>>> import numpy as np
>>> np.set_printoptions(precision=2, suppress=True, linewidth=120)
>>> X = np.load("m.npy")
>>> X
array([[0.5 , 0.5 , 0.  ],
       [0.  , 1.  , 0.  ],
       [0.33, 0.  , 0.67]])
>>> # a transition matrix
>>> vec = np.array([1, 0, 2])
>>> (X * vec).sum(axis=1)
array([0.5 , 0.  , 1.67])
>>> (X @ vec).argmax()
np.int64(2)
>>> np.sign((X @ vec).round(6))
array([1., 0., 1.])
>>> np.linalg.norm(X @ vec) <= np.linalg.norm(X, 2) * np.linalg.norm(vec) + 1e-9
np.True_
>>> np.round(np.linalg.matrix_power(X, 100), 2) + 0
array([[0., 1., 0.],
       [0., 1., 0.],
       [0., 1., 0.]])
>>> X.sum(axis=1)
array([1., 1., 1.])
>>> np.sort(np.abs(np.linalg.eigvals(X)))[::-1]
array([1.  , 0.67, 0.5 ])
>>> pr = np.eye(3)[1]
>>> for _ in range(6):
...     pr = pr @ X
...     print(pr.round(2))
... 
[0. 1. 0.]
[0. 1. 0.]
[0. 1. 0.]
[0. 1. 0.]
[0. 1. 0.]
[0. 1. 0.]
>>> hat = np.triu(np.array([[3, 0, -2], [-2, -2, 3], [-3, -1, 0]]), 1) + np.eye(3)
>>> M2 = hat @ X @ np.linalg.inv(hat)
>>> round(np.linalg.det(M2), 2)
np.float64(0.34)
>>> np.poly(M2)
array([ 1.  , -2.17,  1.5 , -0.33])
>>> np.linalg.matrix_rank(M2)
np.int64(3)
>>> f, r1 = X[0], X[2]
>>> round(f @ r1, 2)
np.float64(0.16)
>>> pr = (f @ r1) / (f @ f) * f
>>> r1 - pr
array([ 0.17, -0.17,  0.67])
>>> round(float(np.linalg.norm(f + r1) ** 2 + np.linalg.norm(f - r1) ** 2), 2)
2.12
>>> np.outer(f, r1)
array([[0.17, 0.  , 0.34],
       [0.17, 0.  , 0.34],
       [0.  , 0.  , 0.  ]])
>>> f = np.array([-2, 0, 0])
>>> np.correlate(X[2], X[0], "full")
array([0.  , 0.17, 0.17, 0.34, 0.34])
>>> np.cross(X[2, :3], X[0, :3])
array([-0.34,  0.34,  0.17])
>>> np.array([np.convolve(row, f, "same") for row in X])
array([[-1.  ,  0.  ,  0.  ],
       [-2.  ,  0.  ,  0.  ],
       [ 0.  , -1.34,  0.  ]])
>>> K = np.loadtxt("block16.csv", delimiter=",")
>>> K
array([[-8.,  7.,  0.,  0.,  0.,  0.],
       [ 1., -8.,  0.,  0.,  0.,  0.],
       [ 1.,  6.,  0.,  0.,  0.,  0.],
       [ 0.,  0., -8.,  7.,  0.,  0.],
       [ 0.,  0.,  1., -8.,  0.,  0.],
       [ 0.,  0.,  1.,  6.,  0.,  0.],
       [ 0.,  0.,  0.,  0., -8.,  7.],
       [ 0.,  0.,  0.,  0.,  1., -8.],
       [ 0.,  0.,  0.,  0.,  1.,  6.]])
>>> vec = np.array([1, -1, 0, -1, 2, 1])
>>> rhs = K @ vec
>>> np.round(np.linalg.pinv(K) @ K, 2) + 0
array([[1., 0., 0., 0., 0., 0.],
       [0., 1., 0., 0., 0., 0.],
       [0., 0., 1., 0., 0., 0.],
       [0., 0., 0., 1., 0., 0.],
       [0., 0., 0., 0., 1., 0.],
       [0., 0., 0., 0., 0., 1.]])
>>> np.linalg.solve(K.T @ K, K.T @ rhs)
array([ 1., -1.,  0., -1.,  2.,  1.])
>>> rhs
array([-15.,   9.,  -5.,  -7.,   8.,  -6.,  -9.,  -6.,   8.])
>>> rng = np.random.default_rng(967)
>>> rhs = rhs + 0.02 * rng.normal(size=9)
>>> rhs
array([-15.02,   9.04,  -5.01,  -7.  ,   8.04,  -5.99,  -8.97,  -6.02,   8.  ])
>>> b, *_ = np.linalg.lstsq(K, rhs)
>>> b.round()
array([ 1., -1., -0., -1.,  2.,  1.])
>>> round(float(np.linalg.norm(rhs - K @ b)), 2)
0.03
>>> b.round(2) + 0
array([ 1., -1.,  0., -1.,  2.,  1.])
>>> np.round(K.T @ (rhs - K @ b), 2) + 0
array([0., 0., 0., 0., 0., 0.])
>>> [round(float(np.linalg.norm(np.linalg.solve(K.T @ K + lam * np.eye(6), K.T @ rhs))), 2) for lam in (0, 1, 10, 100)]
[2.83, 2.77, 2.38, 1.21]
